$ python3 -q
>>> import numpy as np
>>> from numpy import linalg as LA
>>> np.set_printoptions(suppress=True, linewidth=100)
>>> W0 = np.array([[1, 0, 0, 0, 0, 0],
...     [0, -3, 0, 0, 0, 0],
...     [4, -1, 2, 0, 0, 0],
...     [1, 3, 3, -5, 0, 0],
...     [-3, 0, 2, -5, 5, 0],
...     [5, 2, 5, 5, -4, -3]])
>>> W0
array([[ 1,  0,  0,  0,  0,  0],
       [ 0, -3,  0,  0,  0,  0],
       [ 4, -1,  2,  0,  0,  0],
       [ 1,  3,  3, -5,  0,  0],
       [-3,  0,  2, -5,  5,  0],
       [ 5,  2,  5,  5, -4, -3]])
>>> vec = np.array([2, 1, -2, 0, 2, 1])
>>> target = W0 @ vec
>>> target
array([ 2, -3,  3, -1,  0, -9])
>>> np.round(LA.solve(W0, -3 * target), 1) + 0
array([-6., -3.,  6.,  0., -6., -3.])
>>> np.round(LA.solve(W0.T, W0[1]), 1)
array([ 0.,  1.,  0., -0.,  0., -0.])
>>> B = W0 ** -1
Traceback (most recent call last):
  File "<python-input-10>", line 1, in <module>
    B = W0 ** -1
        ~~~^^~~~
ValueError: Integers to negative integer powers are not allowed.
>>> B = LA.inv(W0)
>>> round(float(LA.slogdet(W0)[0]), 1)
-1.0
>>> (np.abs(B) > 1e-9).astype(int)
array([[1, 0, 0, 0, 0, 0],
       [0, 1, 0, 0, 0, 0],
       [1, 1, 1, 0, 0, 0],
       [1, 1, 1, 1, 0, 0],
       [1, 1, 1, 1, 1, 0],
       [1, 1, 1, 1, 1, 1]])
>>> np.allclose(B, W0.T)
False
